$ python -q
>>> import numpy as np
>>> import numpy.linalg as la
>>> np.set_printoptions(precision=3, suppress=True, linewidth=160, floatmode="fixed")
>>> rnd = lambda a: np.round(a, 3) + 0
>>> Q, _ = la.qr(np.array([[-0.1, -1.1, -0.1, -0.6, 0.8, 0.6, -0.4],
...     [-0.1, 0.0, -1.3, 0.0, -0.7, -0.9, -1.3],
...     [0.0, 0.4, 2.2, -0.4, -0.1, 0.2, -0.7],
...     [0.6, 1.8, 0.8, 0.3, -2.0, 0.4, -0.9],
...     [0.2, -1.8, 0.0, -1.4, -1.1, 0.1, -1.9],
...     [0.2, 0.0, -0.6, -0.7, -0.6, 0.7, 0.2],
...     [-0.6, 0.5, -0.9, 0.7, 0.0, -0.4, 1.0]]))
>>> vals = np.array([2, 3, -3, -1, 5, -3, -4])
>>> E = Q @ np.diag(vals) @ Q.T
>>> rnd(E)
array([[-1.882, -0.781, -0.344, -2.533, -0.009,  1.538, -1.246],
       [-0.781, -2.599,  0.315,  0.138,  0.998, -0.335,  1.255],
       [-0.344,  0.315, -2.417,  0.552, -0.257,  0.579,  0.664],
       [-2.533,  0.138,  0.552,  1.450,  0.287, -0.373, -0.179],
       [-0.009,  0.998, -0.257,  0.287,  3.312, -1.614,  0.021],
       [ 1.538, -0.335,  0.579, -0.373, -1.614, -0.089, -1.807],
       [-1.246,  1.255,  0.664, -0.179,  0.021, -1.807,  1.224]])
>>> vals, vecs = la.eigh(E)
>>> rnd(vals)
array([-4.000, -3.000, -3.000, -1.000,  2.000,  3.000,  5.000])
>>> (vals > 1e-8).sum(), (vals < -1e-8).sum()
(np.int64(3), np.int64(4))
>>> rnd(vecs @ np.diag(vals) @ vecs.T)
array([[-1.882, -0.781, -0.344, -2.533, -0.009,  1.538, -1.246],
       [-0.781, -2.599,  0.315,  0.138,  0.998, -0.335,  1.255],
       [-0.344,  0.315, -2.417,  0.552, -0.257,  0.579,  0.664],
       [-2.533,  0.138,  0.552,  1.450,  0.287, -0.373, -0.179],
       [-0.009,  0.998, -0.257,  0.287,  3.312, -1.614,  0.021],
       [ 1.538, -0.335,  0.579, -0.373, -1.614, -0.089, -1.807],
       [-1.246,  1.255,  0.664, -0.179,  0.021, -1.807,  1.224]])
>>> print(rnd(la.eigvalsh(E + 5 * np.eye(7))))
[ 1.000  2.000  2.000  4.000  7.000  8.000 10.000]
>>> np.abs(vecs[:, -1]).round(6).argmax()
np.int64(4)
>>> print(np.unique(vals.round(6) + 0, return_counts=True)[1])
[1 2 1 1 1 1]
>>> rnd(vecs.T @ E @ vecs)
array([[-4.000,  0.000,  0.000,  0.000,  0.000,  0.000,  0.000],
       [ 0.000, -3.000,  0.000,  0.000,  0.000,  0.000,  0.000],
       [ 0.000,  0.000, -3.000,  0.000,  0.000,  0.000,  0.000],
       [ 0.000,  0.000,  0.000, -1.000,  0.000,  0.000,  0.000],
       [ 0.000,  0.000,  0.000,  0.000,  2.000,  0.000,  0.000],
       [ 0.000,  0.000,  0.000,  0.000,  0.000,  3.000,  0.000],
       [ 0.000,  0.000,  0.000,  0.000,  0.000,  0.000,  5.000]])
>>> Q, R = la.qr(E)
>>> rnd(abs(R[0, 0])), rnd(la.norm(E[:, 0]))
(np.float64(3.822), np.float64(3.822))
>>> np.trace(Q @ Q.T)
np.float64(7.0)
>>> Q.shape, R.shape
((7, 7), (7, 7))
>>> np.allclose(E @ E.T, E.T @ E)
True
>>> rnd(np.abs(la.eigvals(E)).max())
np.float64(5.0)
>>> rnd(np.sort(np.abs(la.eigvals(E))))
array([1.000, 2.000, 3.000, 3.000, 3.000, 4.000, 5.000])
>>> rnd((E + E.T) / 2)
array([[-1.882, -0.781, -0.344, -2.533, -0.009,  1.538, -1.246],
       [-0.781, -2.599,  0.315,  0.138,  0.998, -0.335,  1.255],
       [-0.344,  0.315, -2.417,  0.552, -0.257,  0.579,  0.664],
       [-2.533,  0.138,  0.552,  1.450,  0.287, -0.373, -0.179],
       [-0.009,  0.998, -0.257,  0.287,  3.312, -1.614,  0.021],
       [ 1.538, -0.335,  0.579, -0.373, -1.614, -0.089, -1.807],
       [-1.246,  1.255,  0.664, -0.179,  0.021, -1.807,  1.224]])
>>> B = la.inv(E)
>>> print(rnd(la.cond(E)))
5.0
>>> rnd(la.inv(B))
array([[-1.882, -0.781, -0.344, -2.533, -0.009,  1.538, -1.246],
       [-0.781, -2.599,  0.315,  0.138,  0.998, -0.335,  1.255],
       [-0.344,  0.315, -2.417,  0.552, -0.257,  0.579,  0.664],
       [-2.533,  0.138,  0.552,  1.450,  0.287, -0.373, -0.179],
       [-0.009,  0.998, -0.257,  0.287,  3.312, -1.614,  0.021],
       [ 1.538, -0.335,  0.579, -0.373, -1.614, -0.089, -1.807],
       [-1.246,  1.255,  0.664, -0.179,  0.021, -1.807,  1.224]])
>>> np.allclose(B, E.T)
False
>>> B = E / la.norm(E, axis=1, keepdims=True)
>>> C2 = B @ B.T
>>> (np.abs(C2) > 0.9).astype(int)
array([[1, 0, 0, 0, 0, 0, 0],
       [0, 1, 0, 0, 0, 0, 0],
       [0, 0, 1, 0, 0, 0, 0],
       [0, 0, 0, 1, 0, 0, 0],
       [0, 0, 0, 0, 1, 0, 0],
       [0, 0, 0, 0, 0, 1, 0],
       [0, 0, 0, 0, 0, 0, 1]])
>>> rnd(np.degrees(np.arccos(np.clip(C2[0, 5], -1, 1))))
np.float64(88.78)
>>> (C2 - 2 * np.eye(7)).round(6).argmax(axis=1)
array([1, 3, 3, 6, 6, 0, 3])
>>> arr = np.load("layer16.npy")
>>> arr
array([[-0.071,  1.918,  0.727,  0.438, -0.580,  0.399],
       [ 1.918,  1.111, -0.564,  0.095,  0.079,  1.146],
       [ 0.727, -0.564,  1.450, -0.390, -0.343,  0.681],
       [ 0.438,  0.095, -0.390,  1.250, -0.220, -0.139],
       [-0.580,  0.079, -0.343, -0.220,  2.551,  0.953],
       [ 0.399,  1.146,  0.681, -0.139,  0.953, -0.291]])
>>> rnd(np.abs(la.eigvals(arr)).max())
np.float64(3.0)
>>> rnd(la.det(arr))
np.float64(35.991)
>>> la.determinant(arr)
Traceback (most recent call last):
  File "<python-input-37>", line 1, in <module>
    la.determinant(arr)
    ^^^^^^^^^^^^^^
AttributeError: module 'numpy.linalg' has no attribute 'determinant'
>>> def softmax(z):
...     e = np.exp(z - z.max(axis=-1, keepdims=True))
...     return e / e.sum(axis=-1, keepdims=True)
... 
>>> rnd(softmax(10 * arr[4]))
array([0.000, 0.000, 0.000, 0.000, 1.000, 0.000])
>>> S = arr @ arr.T / np.sqrt(6)
>>> softmax(S).round(6).argmax(axis=1)
array([0, 1, 2, 3, 4, 5])
>>> vals, vecs = la.eigh(arr)
>>> x = np.array([1, 1, 1, 2, 2, 1])
>>> rnd(la.eigvalsh(arr[1:, 1:]))
array([-1.406,  0.974,  1.482,  2.021,  3.000])
>>> print(rnd(x @ arr @ x / (x @ x)), rnd(vals[0]), rnd(vals[-1]))
2.059 -2.0 3.0
>>> np.abs(arr).sum(axis=1).max(), rnd(np.abs(vals).max())
(np.float64(4.913), np.float64(3.0))
>>> Q, _ = la.qr(np.array([[-0.4], [0.4], [-1.0], [0.1], [0.1], [0.9]]))
>>> M = Q @ Q.T
>>> rnd(M)
array([[ 0.074, -0.074,  0.186, -0.019, -0.019, -0.167],
       [-0.074,  0.074, -0.186,  0.019,  0.019,  0.167],
       [ 0.186, -0.186,  0.465, -0.047, -0.047, -0.419],
       [-0.019,  0.019, -0.047,  0.005,  0.005,  0.042],
       [-0.019,  0.019, -0.047,  0.005,  0.005,  0.042],
       [-0.167,  0.167, -0.419,  0.042,  0.042,  0.377]])
>>> vals, vecs = la.eigh(M)
>>> x = np.array([2, 1, 1, 4, 1, 0])
>>> rnd(x @ M @ x / (x @ x)), rnd(vals[0]), rnd(vals[-1])
(np.float64(0.016), np.float64(0.0), np.float64(1.0))
>>> rnd(x @ M @ x)
np.float64(0.377)
>>> (np.sign(vecs[:, -1].round(6)) == np.sign(vecs[0, -1].round(6))).astype(int)
array([1, 0, 1, 0, 0, 0])
>>> rnd(vecs * np.maximum(vals, 0) @ vecs.T)
array([[ 0.074, -0.074,  0.186, -0.019, -0.019, -0.167],
       [-0.074,  0.074, -0.186,  0.019,  0.019,  0.167],
       [ 0.186, -0.186,  0.465, -0.047, -0.047, -0.419],
       [-0.019,  0.019, -0.047,  0.005,  0.005,  0.042],
       [-0.019,  0.019, -0.047,  0.005,  0.005,  0.042],
       [-0.167,  0.167, -0.419,  0.042,  0.042,  0.377]])
>>> x = np.array([6, -9, 0, -5, 2, -1])
>>> rnd(M @ x)
array([ 1.340, -1.340,  3.349, -0.335, -0.335, -3.014])
>>> rnd((x - M @ x) @ (M @ x))
np.float64(0.0)
>>> rnd(np.eye(6) - M)
array([[ 0.926,  0.074, -0.186,  0.019,  0.019,  0.167],
       [ 0.074,  0.926,  0.186, -0.019, -0.019, -0.167],
       [-0.186,  0.186,  0.535,  0.047,  0.047,  0.419],
       [ 0.019, -0.019,  0.047,  0.995, -0.005, -0.042],
       [ 0.019, -0.019,  0.047, -0.005,  0.995, -0.042],
       [ 0.167, -0.167,  0.419, -0.042, -0.042,  0.623]])
>>> rnd(la.eigvalsh(2 * M - np.eye(6)))
array([-1.000, -1.000, -1.000, -1.000, -1.000,  1.000])
